$ python3 -q
>>> import numpy as np
>>> import numpy.linalg as la
>>> np.set_printoptions(precision=2, suppress=True, linewidth=120)
>>> def rnd(a):
...     return np.round(a, 2) + 0
... 
>>> E = np.load("test5.npy")
>>> rnd(E)
array([[ 2.98,  2.  ,  2.71,  2.03,  0.8 ],
       [-1.18, -4.06, -1.58, -1.76,  1.22],
       [-2.78,  2.41, -1.87, -0.64, -2.75],
       [-3.31,  0.71, -2.55, -1.39, -2.26],
       [-2.53,  2.83, -1.6 , -0.39, -2.8 ],
       [ 3.11,  1.63,  2.76,  1.98,  1.05],
       [-3.34, -0.47, -2.76, -1.75, -1.72],
       [ 2.69, -2.58,  1.76,  0.54,  2.78],
       [-3.31, -0.69, -2.78, -1.8 , -1.61],
       [-3.21,  1.22, -2.4 , -1.19, -2.45],
       [-3.35, -0.11, -2.72, -1.65, -1.9 ],
       [ 2.28, -3.17,  1.34,  0.17,  2.82],
       [ 0.86, -4.18,  0.04, -0.81,  2.47],
       [ 2.81,  2.38,  2.64,  2.06,  0.52],
       [-0.44,  4.3 ,  0.32,  1.05, -2.27],
       [-2.96, -2.06, -2.7 , -2.03, -0.76],
       [-0.8 , -4.21, -1.3 , -1.62,  1.51],
       [ 3.03,  1.86,  2.74,  2.01,  0.9 ],
       [-1.93, -3.55, -2.11, -1.98,  0.54],
       [ 0.24, -4.32, -0.48, -1.15,  2.17],
       [-2.24, -3.23, -2.31, -2.03,  0.21],
       [ 2.58, -2.75,  1.65,  0.44,  2.8 ],
       [-2.96, -2.05, -2.71, -2.03, -0.76],
       [-0.02,  4.33,  0.66,  1.26, -2.05],
       [ 3.31, -0.66,  2.57,  1.41,  2.24],
       [ 2.22, -3.24,  1.28,  0.12,  2.81],
       [ 0.61,  4.26,  1.16,  1.55, -1.65],
       [ 0.96, -4.15,  0.12, -0.76,  2.51]])
>>> Xs = E - E.mean(axis=0)
>>> evecs = la.svd(Xs)[2][:2]
>>> Y = Xs - Xs @ evecs.T @ evecs
>>> print(rnd(np.diag(evecs.T @ evecs)))
[0.45 0.75 0.31 0.17 0.32]
>>> la.norm(Y, axis=1).round(6).argmax()
np.int64(0)
>>> rnd(la.norm(Y) / la.norm(Xs))
np.float64(0.0)
